>>> import numpy as np
>>> np.set_printoptions(precision=2, suppress=True, linewidth=140, legacy="1.25")
>>> W0 = np.load("m.npy")
>>> print(W0)
[[ -0.4   0.8  -1.1   1.6  -0.9   2.1  -1.1]
 [  0.   -0.3   0.8   1.4  -0.9   0.4  -1.1]
 [  0.2   0.5  -2.   -2.5  -0.7   1.5  -0.7]
 [  0.4   0.5   0.2  -0.7  -0.4  -0.9  -0.8]
 [  0.2  -1.2  -0.3   1.2  -1.2  -0.6  -0.1]
 [  0.7   1.4   1.2  -1.2  -1.1   1.    0.1]
 [  0.4   3.4  -1.    1.   -1.7   0.4  -0.6]
 [  0.1   0.8  -0.9   0.7   1.3  -0.2  -0.5]
 [ -1.4   0.8  -0.1  -0.6   0.7   0.8  -0.1]
 [ -1.1  -0.7   0.4   0.8   0.9  -0.4  -0.7]
 [ -1.7   0.8   1.1  -0.2  -0.1   0.4   1.2]
 [ -0.6  -0.7   0.7   0.3  -0.9   0.1  -1.4]
 [ -0.6   0.4   0.1   1.1  -1.    1.3   0.3]
 [  0.7   0.    1.4   0.1  -2.3   1.    0.1]
 [  1.1   1.1   0.2  -1.1  -1.2  -1.2  -0.8]
 [ -0.8   1.4   0.7   0.1   0.6   0.    1. ]
 [  0.2   0.6   0.7   0.   -0.4   0.7   2.1]
 [  0.6   0.4  -1.   -1.   -1.5   1.1  -0.8]
 [ -1.4  -0.1   0.1   1.4  -0.4  -0.5  -1.1]
 [  1.1  -1.8  -0.1  -0.3  -1.    0.5  -0.7]
 [  0.3  -1.7  -1.1  -1.4   0.8  -0.8  -1.2]
 [ -0.9   0.5  -0.8  -1.1  -0.2   0.3   2. ]
 [ 14.  -22.  -18.   -6.   28.    0.    2. ]
 [ -0.6  -0.5  -0.6   0.1  -0.2   0.4   0.8]
 [  1.4  -0.6   0.    0.3  -0.5   1.5  -0.9]
 [  1.3   0.3  -0.7   0.7  -0.3  -0.6  -0.6]
 [ -0.3  -0.6  -0.1   0.8  -0.8  -0.5   0.3]
 [  1.3   0.4  -1.5   0.4  -3.1   0.2  -2. ]
 [ -0.8   0.8  -0.2  -1.3  -0.1   1.2   0.4]
 [ -1.1   2.5  -1.    1.    0.7   1.5   1.9]]
>>> dist = np.linalg.norm(W0[:, None] - W0[None], axis=-1)
>>> print(np.linalg.matrix_rank(dist ** 2))
9
>>> dist.shape
(30, 30)
>>> print((dist + 1e9 * np.eye(30)).round(6).argmin(axis=1))
[12 11 17 14 26 13  0 25 28 18 15  1 23  5  3 10 15  2  9 24 19 28 20 26 19  3  4 17  8 15]
>>> np.flatnonzero(dist[29] < dist.mean() / 2)
array([15, 29])
>>> dist.mean(axis=1).argmax()
22
>>> lab = W0[:, 0] > np.median(W0[:, 0])
>>> r0 = W0[lab].mean(axis=0) - W0[~lab].mean(axis=0)
>>> r0
array([ 2.37, -1.64, -1.41, -1.11,  0.98, -0.21, -0.45])
>>> lab.astype(int)
array([0, 0, 1, 1, 1, 1, 1, 0, 0, 0, 0, 0, 0, 1, 1, 0, 1, 1, 0, 1, 1, 0, 1, 0, 1, 1, 0, 1, 0, 0])
>>> Xs = W0 - W0.mean(axis=0)
>>> evecs = np.linalg.svd(Xs)[2][:1]
>>> B = Xs - Xs @ evecs.T @ evecs
>>> print(round(float(np.linalg.norm(B) / np.linalg.norm(Xs)), 2))
0.28
>>> O, evecs = np.linalg.qr(W0[:, :1])[0], np.linalg.qr(W0[:, 1:])[0]
>>> sig = np.linalg.svd(O.T @ evecs, compute_uv=False)
>>> np.round(np.linalg.norm(O @ O.T - evecs @ evecs.T, 2), 2)
1.0
>>> Xs = W0 - W0.mean(axis=0)
>>> U, sig, Vh = np.linalg.svd(Xs, full_matrices=False)
>>> print(Vh[0] * np.sign(Vh[0, np.abs(Vh[0]).argmax()]))
[ 0.32 -0.52 -0.41 -0.14  0.66 -0.01  0.05]
>>> sig
array([42.8 ,  7.39,  5.94,  5.14,  4.33,  3.87,  3.1 ])
>>> print(np.abs(Vh[0]).argmax())
4
>>> np.round(Xs.mean(axis=0), 2) + 0
array([0., 0., 0., 0., 0., 0., 0.])
>>> (np.sign(U[:, 0]) == np.sign(U[0, 0])).astype(int)
array([1, 1, 1, 1, 1, 1, 1, 1, 1, 1, 1, 1, 1, 1, 1, 1, 1, 1, 1, 1, 0, 1, 0, 1, 1, 1, 1, 1, 1, 1])
>>> np.round(sig ** 2 / (sig ** 2).sum(), 2) + 0
array([0.92, 0.03, 0.02, 0.01, 0.01, 0.01, 0.  ])
>>> round(float((sig ** 2).sum() ** 2 / (sig ** 4).sum()), 2)
1.18
>>> np.linalg.matrix_rank(Xs)
7
>>> r0 = np.array([-6, 8, -4, -4, 6, 6, 9, -2, 1])
>>> rng = np.random.default_rng(823)
>>> K = np.outer(rng.normal(size=21), r0) + 0.05 * rng.normal(size=(21, 9))
>>> K
array([[-2.19,  2.99, -1.47, -1.45,  2.15,  2.32,  3.24, -0.74,  0.32],
       [ 1.42, -1.84,  0.94,  0.85, -1.36, -1.32, -2.04,  0.47, -0.19],
       [ 1.16, -1.41,  0.81,  0.75, -1.09, -1.1 , -1.6 ,  0.28, -0.08],
       [ 0.36, -0.34,  0.23,  0.25, -0.28, -0.36, -0.53,  0.12, -0.02],
       [-2.38,  3.07, -1.54, -1.58,  2.28,  2.31,  3.59, -0.77,  0.39],
       [-5.39,  7.16, -3.61, -3.43,  5.45,  5.36,  8.06, -1.75,  0.98],
       [-2.6 ,  3.46, -1.74, -1.73,  2.61,  2.63,  3.91, -0.85,  0.48],
       [ 6.03, -7.96,  3.89,  3.96, -5.91, -6.09, -8.91,  2.1 , -0.97],
       [-0.2 ,  0.4 , -0.16, -0.15,  0.26,  0.26,  0.38, -0.11,  0.06],
       [-1.59,  2.18, -1.05, -1.09,  1.6 ,  1.64,  2.3 , -0.51,  0.23],
       [-7.75, 10.3 , -5.17, -5.17,  7.72,  7.77, 11.69, -2.62,  1.24],
       [ 5.5 , -7.31,  3.65,  3.59, -5.57, -5.46, -8.28,  1.83, -0.94],
       [-0.77,  1.07, -0.48, -0.5 ,  0.76,  0.77,  1.22, -0.25,  0.16],
       [-1.77,  2.38, -1.21, -1.17,  1.88,  1.71,  2.64, -0.53,  0.24],
       [ 4.92, -6.65,  3.35,  3.27, -4.88, -4.95, -7.37,  1.62, -0.94],
       [-6.6 ,  8.85, -4.41, -4.43,  6.62,  6.58,  9.9 , -2.24,  1.1 ],
       [-5.5 ,  7.45, -3.76, -3.77,  5.57,  5.58,  8.36, -1.87,  0.9 ],
       [ 5.83, -7.82,  3.79,  3.86, -5.86, -5.87, -8.72,  1.92, -0.96],
       [ 6.  , -8.  ,  4.03,  4.  , -5.95, -5.9 , -8.85,  1.9 , -0.99],
       [ 2.58, -3.5 ,  1.73,  1.72, -2.57, -2.57, -3.93,  0.86, -0.42],
       [ 3.59, -4.71,  2.37,  2.37, -3.52, -3.57, -5.4 ,  1.13, -0.54]])
>>> lab = K[:, 0] > np.median(K[:, 0])
>>> r0 = K[lab].mean(axis=0) - K[~lab].mean(axis=0)
>>> print(lab.astype(int))
[0 1 1 1 0 0 0 1 0 0 0 1 0 0 1 0 0 1 1 1 1]
>>> ((K - K.mean(axis=0)) @ r0 > 0).astype(int)
array([0, 1, 1, 1, 0, 0, 0, 1, 0, 0, 0, 1, 0, 0, 1, 0, 0, 1, 1, 1, 1])
